% python3 -q
>>> import numpy as np
>>> from numpy import linalg as LA
>>> np.set_printoptions(precision=2, suppress=True, linewidth=160)
>>> J = np.load("run19.npy")
>>> J
array([[ 0, -2,  0,  0],
       [ 1,  0,  0,  0],
       [ 0,  0,  0,  0],
       [ 0,  0, -2,  0]])
>>> # 2 blocks once reordered
>>> LA.norm(J, axis=1).argmax()
np.int64(0)
>>> round(LA.norm(J[1], 1), 2), round(LA.norm(J[1], np.inf), 2)
(np.float64(1.0), np.float64(1.0))
>>> round(float(LA.norm(J) ** 2 / LA.norm(J, 2) ** 2), 2)
2.25
>>> LA.norm(J, axis=1)
array([2., 1., 0., 2.])
>>> LA.norm(J, axis=0)
array([1., 2., 2., 0.])
>>> round(LA.norm(J, 2), 2)
np.float64(2.0)
>>> J[1] @ J[2]
np.int64(0)
>>> round(float(LA.norm(J, 1)), 2), np.round(LA.norm(J, np.inf), 2)
(2.0, np.float64(2.0))
>>> round(LA.norm(J[1] - J[2]), 2)
np.float64(1.0)
>>> vec = np.array([3, 0, 1, 0])
>>> h = np.maximum(J @ vec, 0)
>>> np.tanh(J @ vec)
array([ 0.  ,  1.  ,  0.  , -0.96])
>>> np.flatnonzero(h > 1e-9)
array([1])
>>> np.maximum(J @ (3 * vec), 0)
array([0, 9, 0, 0])
>>> J * (h > 1e-9)[:, None]
array([[0, 0, 0, 0],
       [1, 0, 0, 0],
       [0, 0, 0, 0],
       [0, 0, 0, 0]])
>>> h
array([0, 3, 0, 0])
>>> Uu, sigma, Vt = LA.svd(J)
>>> evecs = Vt[:(sigma > 1e-8).sum()]
>>> rng = np.random.default_rng(4)
>>> vec = J[0] + 3 * J[3] + rng.integers(2) * np.eye(4)[2]
>>> vec
array([ 0., -2., -5.,  0.])
>>> evecs.T @ evecs
array([[1., 0., 0., 0.],
       [0., 1., 0., 0.],
       [0., 0., 1., 0.],
       [0., 0., 0., 0.]])
>>> LA.matrix_rank(np.vstack([J, vec]))
np.int64(3)
>>> np.diag(evecs.T @ evecs)
array([1., 1., 1., 0.])
>>> round(LA.norm(vec - evecs.T @ evecs @ vec), 2)
np.float64(0.0)
>>> m1 = np.array([[-8, -5, 0], [-5, -6, -13], [0, -13, 6]])
>>> # equal to its transpose
>>> O, r_ = LA.qr(m1)
>>> np.abs(np.diag(r_))
array([ 9.43, 13.23, 11.94])
>>> r_
array([[ 9.43,  7.42,  6.89],
       [ 0.  , 13.23, -3.87],
       [ 0.  ,  0.  , 11.94]])
>>> O
array([[-0.85,  0.1 ,  0.52],
       [-0.53, -0.16, -0.83],
       [ 0.  , -0.98,  0.18]])
>>> np.round(O.T @ O, 2) + 0
array([[1., 0., 0.],
       [0., 1., 0.],
       [0., 0., 1.]])
>>> np.allclose(r_.T @ r_, m1.T @ m1)
True
>>> O.shape, r_.shape
((3, 3), (3, 3))
>>> data = np.loadtxt("sample6.csv", delimiter=",")
>>> data
array([[ 12.76, -25.28,  -5.44],
       [ -9.53,  11.92, -24.8 ],
       [ -8.15,  12.38, -28.57],
       [ 26.54, -18.56,  29.  ],
       [ 27.59, -16.03,  26.26],
       [ 26.2 , -18.48,  28.02],
       [ -5.71,  11.09, -26.92],
       [ 14.57, -27.04,  -7.04],
       [ 25.62, -18.25,  26.91],
       [ 26.34, -17.55,  27.22],
       [ 25.15, -16.71,  28.26],
       [ -6.46,  10.98, -25.97],
       [ -7.96,  11.06, -26.73],
       [ -6.58,  10.44, -25.52],
       [ -9.03,  11.37, -28.21]])
>>> G = np.cov(data, rowvar=False)
>>> np.argsort(-data.std(axis=0).round(6), kind="stable")
array([2, 0, 1])
>>> np.median(data, axis=0)
array([ 12.76, -16.03,  -7.04])
>>> G.shape
(3, 3)
>>> data.std(axis=0)
array([15.87, 15.75, 25.27])
>>> np.argwhere(np.triu(np.abs(np.corrcoef(data.T)) > 0.8, 1))
array([[0, 1],
       [0, 2],
       [1, 2]])
>>> G
array([[ 269.96, -243.22,  420.94],
       [-243.22,  265.75, -348.7 ],
       [ 420.94, -348.7 ,  683.97]])
>>> Ac = (data - data.mean(axis=0)) / data.std(axis=0)
>>> Ac.std(axis=0)
array([1., 1., 1.])
>>> np.argwhere(np.abs(Ac) > 2)
array([], shape=(0, 2), dtype=int64)
>>> b = LA.lstsq(np.delete(Ac, 1, axis=1), Ac[:, 1])[0]
>>> np.abs(b).argmax()
np.int64(0)
>>> K = np.load("m.npy")
>>> K
array([[ 1, -1,  1, -1],
       [ 1,  0,  0,  0]])
>>> # columns 1 and 3 are equal
>>> vec = np.array([4, 3, 2, 2])
>>> h = np.maximum(K @ vec, 0)
>>> K.T @ h
array([ 5, -1,  1, -1])
>>> h
array([1, 4])
>>> K * (h > 1e-9)[:, None]
array([[ 1, -1,  1, -1],
       [ 1,  0,  0,  0]])
>>> np.maximum(K @ vec, 0) - np.maximum(-K @ vec, 0)
array([1, 4])
>>> np.flatnonzero(h > 1e-9)
array([0, 1])
>>> np.tanh(K @ vec)
array([0.76, 1.  ])
>>> np.maximum(K @ (3 * vec), 0)
array([ 3, 12])
>>> out = K + rng.integers(-2, 3, (2, 1)) @ rng.integers(-2, 3, (1, 4))
>>> out
array([[1, 3, 5, 3],
       [1, 4, 4, 4]])
>>> np.abs(out - K).sum(axis=1)
array([12, 12])
>>> np.round(LA.svd(out - K, compute_uv=False), 2) + 0
array([9.8, 0. ])
>>> u, g = K[0], K[1]
>>> u @ u
np.int64(4)
>>> u @ g
np.int64(1)
>>> p = (u @ g) / (u @ u) * u
>>> np.outer(u, g)
array([[ 1,  0,  0,  0],
       [-1,  0,  0,  0],
       [ 1,  0,  0,  0],
       [-1,  0,  0,  0]])
>>> p
array([ 0.25, -0.25,  0.25, -0.25])
>>> LA.matrix_rank(np.outer(u, g))
np.int64(1)
>>> g - p
array([ 0.75,  0.25, -0.25,  0.25])
>>> (g - p) @ u
np.float64(0.0)
>>> np.round(LA.norm(u + g) ** 2 + LA.norm(u - g) ** 2, 2)
np.float64(10.0)
>>> feats = np.array([[-1, 0, 1],
...     [-4, 5, 1],
...     [0, -3, 4],
...     [0, -3, 4],
...     [0, 0, 0],
...     [0, 0, 0],
...     [-4, 5, 1],
...     [0, -3, 4],
...     [0, 0, 0],
...     [-1, 0, 1],
...     [0, 0, 0],
...     [-1, 0, 1],
...     [0, -3, 4],
...     [-4, 5, 1],
...     [0, -3, 4],
...     [-4, 5, 1],
...     [0, 0, 0],
...     [0, 0, 0],
...     [0, -3, 4],
...     [0, 0, 0],
...     [-1, 0, 1]])
>>> Ac = feats - feats.mean(axis=0)
>>> Uu, sigma, Vt = LA.svd(Ac, full_matrices=False)
>>> np.round((sigma ** 2).sum() ** 2 / (sigma ** 4).sum(), 2)
np.float64(1.4)
>>> sigma
array([14.62,  6.63,  0.64])
>>> Vt[0] * np.sign(Vt[0, np.abs(Vt[0]).argmax()])
array([-0.42,  0.85, -0.32])
>>> (np.sign(Uu[:, 0]) == np.sign(Uu[0, 0])).astype(int)
array([1, 1, 0, 0, 1, 1, 1, 0, 1, 1, 1, 1, 0, 1, 0, 1, 1, 1, 0, 1, 1])
>>> np.searchsorted(np.cumsum(sigma ** 2) / (sigma ** 2).sum(), 0.9) + 1
np.int64(2)
>>> np.abs(Vt[-1])
array([0.76, 0.52, 0.38])
>>> vec = np.array([-1, 2, 0])
>>> y = feats @ vec
>>> np.round(LA.lstsq(feats, y)[0], 2) + 0
array([-1.,  2.,  0.])
>>> try:
...     LA.solve(feats, y)
... except LA.LinAlgError as e:
...     print("failed:", e)
... 
failed: Last 2 dimensions of the array must be square
>>> y = y + 0.05 * rng.normal(size=21)
>>> y
array([ 0.92, 14.  , -6.03, -5.99, -0.08,  0.01, 14.01, -5.92,  0.02,  1.03, -0.07,  1.11, -6.1 , 14.06, -6.02, 13.96, -0.03, -0.03, -5.98, -0.01,  1.07])
>>> b, *_ = LA.lstsq(feats, y)
>>> round(LA.norm(y - feats @ b), 2)
np.float64(0.24)
>>> b.round()
array([-1.,  2., -0.])
>>> np.round(feats.T @ (y - feats @ b), 2) + 0
array([0., 0., 0.])
>>> b
array([-1.07,  1.95, -0.04])
>>> Uu, sigma, Vt = LA.svd(J)
>>> np.argmax(sigma[:-1] / (sigma[1:] + 1e-6)) + 1
np.int64(3)
>>> out = Uu[:, :3] @ np.diag(sigma[:3]) @ Vt[:3]
>>> np.round(LA.norm(J - out, 2), 2), sigma[3]
(np.float64(0.0), np.float64(0.0))
>>> np.abs(J - out).max()
np.float64(0.0)
